% python3 -q
>>> import numpy as np
>>> np.set_printoptions(precision=3, suppress=True, linewidth=100, sign=" ")
>>> tidy = lambda a: np.round(a, 3) + 0
>>> mat = np.array([[-0.9, -1.4, 1.1, 0.3],
...     [0.1, -0.3, 1.2, 0.9],
...     [-1.8, -2.2, 0.3, -0.9]])
>>> rng = np.random.default_rng(51)
>>> mat[1] = mat[2] + 0.1 * rng.normal(size=4)
>>> tidy(mat)
array([[-0.9  , -1.4  ,  1.1  ,  0.3  ],
       [-1.858, -2.262,  0.308, -0.775],
       [-1.8  , -2.2  ,  0.3  , -0.9  ]])
>>> M2 = mat + rng.integers(-2, 3, (3, 2)) @ rng.integers(-2, 3, (2, 4))
>>> tidy(M2)
array([[-4.9  ,  0.6  , -4.9  ,  2.3  ],
       [-1.858, -0.262, -1.692, -2.775],
       [-4.8  , -3.2  , -1.7  ,  3.1  ]])
>>> np.linalg.matrix_rank(M2 - mat, tol=1e-8)
np.int64(2)
>>> np.abs(M2 - mat).sum(axis=1)
array([ 14.,   6.,  10.])
>>> tidy(np.linalg.svd(M2 - mat, compute_uv=False))
array([ 8.905,  4.764,  0.   ])
>>> arr = np.loadtxt("mat.csv", delimiter=",")
>>> arr
array([[ 4.,  1.,  1.],
       [ 1.,  4.,  1.],
       [ 1.,  1.,  4.]])
>>> # equal to its transpose
>>> vals, V = np.linalg.eig(arr)
>>> tidy(vals)
array([ 3.,  6.,  3.])
>>> tidy(np.sort(np.linalg.eigvals(arr @ arr)))
array([  9.,   9.,  36.])
>>> tidy(np.sort(np.linalg.eigvals(np.linalg.inv(arr))))
array([ 0.167,  0.333,  0.333])
>>> tidy(np.prod(vals))
np.float64(54.0)
>>> M2 = np.linalg.invert(arr)
Traceback (most recent call last):
  File "<python-input-20>", line 1, in <module>
    M2 = np.linalg.invert(arr)
         ^^^^^^^^^^^^^^^^
AttributeError: module 'numpy.linalg' has no attribute 'invert'
>>> M2 = np.linalg.inv(arr)
>>> np.allclose(M2, arr.T)
False
>>> tidy(np.linalg.det(arr) * np.linalg.det(M2))
np.float64(1.0)
>>> tidy(np.linalg.cond(arr))
np.float64(2.0)
>>> tidy(M2)
array([[ 0.278, -0.056, -0.056],
       [-0.056,  0.278, -0.056],
       [-0.056, -0.056,  0.278]])
>>> W0 = np.loadtxt("dump.csv", delimiter=",")
>>> tidy(W0)
array([[-0.24 , -0.818, -0.519],
       [-0.137, -0.201,  0.472],
       [ 0.549, -0.532,  0.547],
       [ 0.789,  0.086, -0.457]])
>>> # columns are unit length and at right angles
>>> x = np.array([8, 7, 8])
>>> target = W0 @ x
>>> c, lr = np.zeros(3), 1 / np.linalg.norm(W0, 2) ** 2
>>> for i in range(8):
...     c -= lr * W0.T @ (W0 @ c - target)
...     if i % 2 == 0: print(i, round(np.linalg.norm(W0 @ c - target), 3))
... 
0 0.0
2 0.0
4 0.0
6 0.0
>>> tidy(np.linalg.cond(W0))
np.float64(1.0)
>>> c
array([ 8.,  7.,  8.])
>>> def softmax(z):
...     e = np.exp(z - z.max(axis=-1, keepdims=True))
...     return e / e.sum(axis=-1, keepdims=True)
... 
>>> softmax(W0).sum(axis=1)
array([ 1.,  1.,  1.,  1.])
>>> scores = W0 @ W0.T / np.sqrt(3)
>>> tidy(softmax(scores)[0] @ W0)
array([ 0.163, -0.443, -0.076])
>>> idx = rng.permutation(3)
>>> M2 = W0[:, idx] * rng.choice([-1, 1], 3)
>>> tidy(M2)
array([[ 0.24 ,  0.519, -0.818],
       [ 0.137, -0.472, -0.201],
       [-0.549, -0.547, -0.532],
       [-0.789,  0.457,  0.086]])
>>> U, _, Vt = np.linalg.svd(W0.T @ M2)
>>> idx
array([ 0,  2,  1])
>>> tidy(U @ Vt)
array([[-1.,  0.,  0.],
       [ 0.,  0.,  1.],
       [ 0., -1.,  0.]])
>>> P = W0 @ np.linalg.solve(W0.T @ W0, W0.T)
>>> tidy(P @ W0[:, 1])
array([-0.818, -0.201, -0.532,  0.086])
>>> tidy(np.linalg.eigvalsh(P))
array([ 0.,  1.,  1.,  1.])
>>> tidy((np.eye(4) - P) @ W0)
array([[ 0.,  0.,  0.],
       [ 0.,  0.,  0.],
       [ 0.,  0.,  0.],
       [ 0.,  0.,  0.]])
>>> tidy(np.trace(P))
np.float64(3.0)
>>> np.linalg.matrix_rank(np.eye(4) - P)
np.int64(1)
>>> np.allclose(P @ P, P)
True
>>> E = np.loadtxt("data.csv", delimiter=",")
>>> E
array([[-0.947, -0.947,  0.422, -0.149],
       [ 0.821,  0.856,  0.119,  0.565],
       [ 0.07 ,  0.04 , -0.119, -0.129],
       [ 0.862,  0.938,  0.804,  0.965],
       [-0.691, -0.273,  0.974,  0.987],
       [ 0.731,  0.834,  0.598,  0.862],
       [-0.178, -0.345, -0.515, -0.68 ],
       [ 0.797,  0.845,  0.235,  0.647],
       [ 0.93 ,  0.938, -0.207,  0.388],
       [ 0.05 , -0.273, -0.814, -0.903],
       [ 0.422,  0.617,  0.67 ,  0.851],
       [-0.998, -0.999, -0.06 , -0.907],
       [-0.845, -0.901, -0.47 , -0.831],
       [ 0.47 ,  0.537,  0.178,  0.422],
       [-0.129, -0.273, -0.446, -0.598],
       [ 0.604,  0.641,  0.03 ,  0.319],
       [ 0.508,  0.778,  0.905,  0.977],
       [-0.971, -0.993, -0.95 , -0.997],
       [-0.77 , -0.834, -0.345, -0.716],
       [ 0.874,  0.894, -0.03 ,  0.478],
       [ 0.405,  0.641,  0.77 ,  0.91 ],
       [-0.95 , -0.915,  0.881,  0.789],
       [ 0.982,  0.981, -0.598,  0.06 ],
       [ 0.778,  0.821,  0.149,  0.558],
       [ 0.38 , -0.08 , -0.94 , -0.973],
       [-0.501, -0.478,  0.235,  0.09 ],
       [ 0.999,  1.   ,  0.978,  1.   ],
       [-0.989, -0.992,  0.03 , -0.774]])
>>> idx = rng.permutation(4)
>>> M2 = E[:, idx] * rng.choice([-1, 1], 4)
>>> M2
array([[-0.947,  0.947, -0.422,  0.149],
       [ 0.856, -0.821, -0.119, -0.565],
       [ 0.04 , -0.07 ,  0.119,  0.129],
       [ 0.938, -0.862, -0.804, -0.965],
       [-0.273,  0.691, -0.974, -0.987],
       [ 0.834, -0.731, -0.598, -0.862],
       [-0.345,  0.178,  0.515,  0.68 ],
       [ 0.845, -0.797, -0.235, -0.647],
       [ 0.938, -0.93 ,  0.207, -0.388],
       [-0.273, -0.05 ,  0.814,  0.903],
       [ 0.617, -0.422, -0.67 , -0.851],
       [-0.999,  0.998,  0.06 ,  0.907],
       [-0.901,  0.845,  0.47 ,  0.831],
       [ 0.537, -0.47 , -0.178, -0.422],
       [-0.273,  0.129,  0.446,  0.598],
       [ 0.641, -0.604, -0.03 , -0.319],
       [ 0.778, -0.508, -0.905, -0.977],
       [-0.993,  0.971,  0.95 ,  0.997],
       [-0.834,  0.77 ,  0.345,  0.716],
       [ 0.894, -0.874,  0.03 , -0.478],
       [ 0.641, -0.405, -0.77 , -0.91 ],
       [-0.915,  0.95 , -0.881, -0.789],
       [ 0.981, -0.982,  0.598, -0.06 ],
       [ 0.821, -0.778, -0.149, -0.558],
       [-0.08 , -0.38 ,  0.94 ,  0.973],
       [-0.478,  0.501, -0.235, -0.09 ],
       [ 1.   , -0.999, -0.978, -1.   ],
       [-0.992,  0.989, -0.03 ,  0.774]])
>>> U, _, Vt = np.linalg.svd(E.T @ M2)
>>> tidy(U @ Vt)
array([[ 0., -1.,  0.,  0.],
       [ 1.,  0.,  0.,  0.],
       [ 0.,  0., -1.,  0.],
       [ 0.,  0.,  0., -1.]])
>>> tidy(np.linalg.lstsq(E, M2)[0])
array([[ 0., -1.,  0.,  0.],
       [ 1.,  0.,  0.,  0.],
       [ 0.,  0., -1.,  0.],
       [ 0.,  0.,  0., -1.]])
>>> idx
array([ 1,  0,  2,  3])
